In [1]: import numpy as np

In [2]: np.set_printoptions(precision=1, suppress=True, linewidth=120)

In [3]: W0 = np.loadtxt("run12.csv", delimiter=",")

In [4]: print(W0)
[[ 0.3  0.  -1. ]
 [ 0.   1.   0. ]
 [ 1.   0.   0.3]]

In [5]: # 2 blocks once reordered

In [6]: A2 = np.linalg.invert(W0)
Traceback (most recent call last):
  Cell In[6], line 1
    A2 = np.linalg.invert(W0)
AttributeError: module 'numpy.linalg' has no attribute 'invert'


In [7]: A2 = np.linalg.inv(W0)

In [8]: print((np.abs(A2) > 1e-9).astype(int))
[[1 0 1]
 [0 1 0]
 [1 0 1]]

In [9]: print(round(np.linalg.det(W0) * np.linalg.det(A2), 1))
1.0

In [10]: print(np.round(np.linalg.cond(W0), 1))
1.0

In [11]: print(np.allclose(A2, W0.T))
True

In [12]: print(A2)
[[ 0.3  0.   1. ]
 [ 0.   1.   0. ]
 [-1.  -0.   0.3]]

In [13]: print(round(np.linalg.slogdet(W0)[0], 1))
1.0

In [14]: def softmax(z):
    ...:     e = np.exp(z - z.max(axis=-1, keepdims=True))
    ...:     return e / e.sum(axis=-1, keepdims=True)
    ...: 

In [15]: print(softmax(W0[1] + 2))
[0.2 0.6 0.2]

In [16]: scores = W0 @ W0.T / np.sqrt(3)

In [17]: print(softmax(scores))
[[0.5 0.3 0.3]
 [0.3 0.5 0.3]
 [0.3 0.3 0.5]]

In [18]: print(softmax(scores)[1] @ W0)
[ 0.3  0.5 -0.2]

In [19]: print(softmax(scores).round(6).argmax(axis=1))
[0 1 2]

In [20]: J = np.loadtxt("dump.csv", delimiter=",")

In [21]: print(J)
[[ 0.  2.  3.]
 [ 0.  0.  0.]
 [ 2. -1.  3.]
 [ 0.  0.  0.]
 [-2. -3.  0.]
 [ 2. -1.  3.]
 [-2. -1.  3.]
 [-2. -1.  3.]
 [ 0.  0.  0.]
 [ 0.  0.  0.]
 [ 0.  0.  0.]
 [ 2. -1.  3.]
 [-2. -3.  0.]]

In [22]: W = np.array([[4, 2], [8, 9], [-4, -9]])

In [23]: b = np.array([-2, -3])

In [24]: act = np.maximum(W0 @ W + b, 0)

In [25]: print(np.linalg.matrix_rank(act))
2

In [26]: print((act > 0).astype(int))
[[1 1]
 [1 1]
 [1 0]]

In [27]: print(act)
[[3.  6.2]
 [6.  6. ]
 [0.6 0. ]]

In [28]: basis = np.array([[-3, 2, 0], [2, -1, -3]])

In [29]: print(W @ basis)
[[ -8   6  -6]
 [ -6   7 -27]
 [ -6   1  27]]

In [30]: print(round(act[2] @ act[1], 1))
3.4

In [31]: print(round(float(np.linalg.norm(act[2] - act[1])), 1))
8.1

In [32]: print(np.round(np.linalg.norm(act, "nuc"), 1))
12.6

In [33]: print(round(np.linalg.norm(act, 1), 1), round(float(np.linalg.norm(act, np.inf)), 1))
12.2 12.0

In [34]: print(round(float(np.linalg.norm(act, 2)), 1))
10.8

In [35]: print(np.linalg.norm(act, axis=1))
[6.9 8.5 0.6]

In [36]: print(np.round(np.linalg.norm(act[2], 1), 1), round(float(np.linalg.norm(act[2], np.inf)), 1))
0.6 0.6

In [37]: E = np.load("a.npy")

In [38]: print(E)
[[0.5 0.  0.5 0. ]
 [0.  0.5 0.2 0.2]
 [0.  0.3 0.7 0. ]
 [0.5 0.  0.  0.5]]

In [39]: # row-stochastic, so 1 is an eigenvalue

In [40]: Q, evecs = np.linalg.qr(E[:, :2])[0], np.linalg.qr(E[:, 2:])[0]

In [41]: sig = np.linalg.svd(Q.T @ evecs, compute_uv=False)

In [42]: print(round(float(np.linalg.norm(Q @ Q.T - evecs @ evecs.T, 2)), 1))
1.0

In [43]: print(sig)
[1.  0.3]

In [44]: print(np.degrees(np.arccos(sig.clip(0, 1))))
[12.2 73.9]

In [45]: print((sig > 0.9).sum())
1

In [46]: A = np.load("case7.npy")

In [47]: print(A)
[[0 2 0 2]
 [0 0 0 0]
 [0 2 0 2]
 [0 0 0 0]]

In [48]: A2 = np.array([[3, 3, 1], [0, 0, 1]])

In [49]: basis = np.kron(A2, A)

In [50]: print(np.linalg.matrix_rank(basis))
2

In [51]: print(basis.shape)
(8, 12)

In [52]: print(basis)
[[0 6 0 6 0 6 0 6 0 2 0 2]
 [0 0 0 0 0 0 0 0 0 0 0 0]
 [0 6 0 6 0 6 0 6 0 2 0 2]
 [0 0 0 0 0 0 0 0 0 0 0 0]
 [0 0 0 0 0 0 0 0 0 2 0 2]
 [0 0 0 0 0 0 0 0 0 0 0 0]
 [0 0 0 0 0 0 0 0 0 2 0 2]
 [0 0 0 0 0 0 0 0 0 0 0 0]]

In [53]: Uu, sig, VT = np.linalg.svd(basis)

In [54]: print(sig.round(1) + 0)
[17.5  3.9  0.   0.   0.   0.   0.   0. ]

In [55]: print(np.argmax(sig[:-1] / (sig[1:] + 1e-6)) + 1)
2

In [56]: A2 = Uu[:, :2] @ np.diag(sig[:2]) @ VT[:2]

In [57]: print(A2.round(1) + 0)
[[0. 6. 0. 6. 0. 6. 0. 6. 0. 2. 0. 2.]
 [0. 0. 0. 0. 0. 0. 0. 0. 0. 0. 0. 0.]
 [0. 6. 0. 6. 0. 6. 0. 6. 0. 2. 0. 2.]
 [0. 0. 0. 0. 0. 0. 0. 0. 0. 0. 0. 0.]
 [0. 0. 0. 0. 0. 0. 0. 0. 0. 2. 0. 2.]
 [0. 0. 0. 0. 0. 0. 0. 0. 0. 0. 0. 0.]
 [0. 0. 0. 0. 0. 0. 0. 0. 0. 2. 0. 2.]
 [0. 0. 0. 0. 0. 0. 0. 0. 0. 0. 0. 0.]]

In [58]: print(round(np.linalg.norm(basis - A2) / np.linalg.norm(basis), 1))
0.0

In [59]: rk = np.linalg.matrix_rank(A)

In [60]: print(rk)
1

In [61]: ns = np.linalg.svd(A)[2][rk:].T

In [62]: print(ns.shape)
(4, 3)

In [63]: print([int(np.linalg.matrix_rank(np.delete(A, i, axis=0))) for i in range(4)])
[1, 1, 1, 1]

In [64]: print(ns @ ns.T)
[[ 1.   0.   0.   0. ]
 [ 0.   0.5  0.  -0.5]
 [ 0.   0.   1.   0. ]
 [ 0.  -0.5  0.   0.5]]

In [65]: print(np.round(A @ ns, 1) + 0)
[[0. 0. 0.]
 [0. 0. 0.]
 [0. 0. 0.]
 [0. 0. 0.]]
